% python3 -q
>>> import numpy as np
>>> np.set_printoptions(precision=2, suppress=True, linewidth=100, legacy="1.25")
>>> rnd = lambda a: np.round(a, 2) + 0
>>> data = np.load("test19.npy")
>>> print(data)
[[-1 -6  4  4  4 -5  4 -5  4  1]
 [-6 -1 -6  4  4  4 -5  4 -5  4]
 [ 4 -6 -1 -6  4  4  4 -5  4 -5]
 [ 4  4 -6 -1 -6  4  4  4 -5  4]
 [ 4  4  4 -6 -1 -6  4  4  4 -5]
 [-5  4  4  4 -6 -1 -6  4  4  4]
 [ 4 -5  4  4  4 -6 -1 -6  4  4]
 [-5  4 -5  4  4  4 -6 -1 -6  4]
 [ 4 -5  4 -5  4  4  4 -6 -1 -6]
 [ 1  4 -5  4 -5  4  4  4 -6 -1]]
>>> evals, V = np.linalg.eigh(data)
>>> vec = np.array([1, 8, 5, 1, 1, 0, 9, 7, 4, 9])
>>> print(vec @ data @ vec)
-841
>>> print(rnd(vec @ data @ vec / (vec @ vec)), rnd(evals[0]), rnd(evals[-1]))
-2.64 -20.97 28.7
>>> print((np.sign(V[:, -1].round(6)) == np.sign(V[0, -1].round(6))).astype(int))
[1 0 1 0 1 0 1 0 1 0]
>>> print(rnd(np.linalg.eigvalsh(data[1:, 1:])))
[-18.97 -18.45  -6.41  -5.04  -3.59   1.55   7.36   8.45  26.1 ]
>>> print(np.linalg.matrix_power(data, 3))
[[ 1082 -3552  3180  -172  2601 -2628   918 -3486  3158  -791]
 [-3552  1985 -3778  3233  -164  2636 -3385  2132 -3722  3158]
 [ 3180 -3778  1969 -3480  2613  -154  3240 -3681  2132 -3486]
 [ -172  3233 -3480   340 -2922  2568   251  3240 -3385   918]
 [ 2601  -164  2613 -2922  -884 -2157  2568  -154  2636 -2628]
 [-2628  2636  -154  2568 -2157  -884 -2922  2613  -164  2601]
 [  918 -3385  3240   251  2568 -2922   340 -3480  3233  -172]
 [-3486  2132 -3681  3240  -154  2613 -3480  1969 -3778  3180]
 [ 3158 -3722  2132 -3385  2636  -164  3233 -3778  1985 -3552]
 [ -791  3158 -3486   918 -2628  2601  -172  3180 -3552  1082]]
>>> print(np.trace(data))
-10
>>> print(rnd(np.abs(np.linalg.eigvals(data)).max()))
28.7
>>> print(np.allclose(data, data.T))
True
>>> print(np.allclose(data @ data.T, data.T @ data))
True
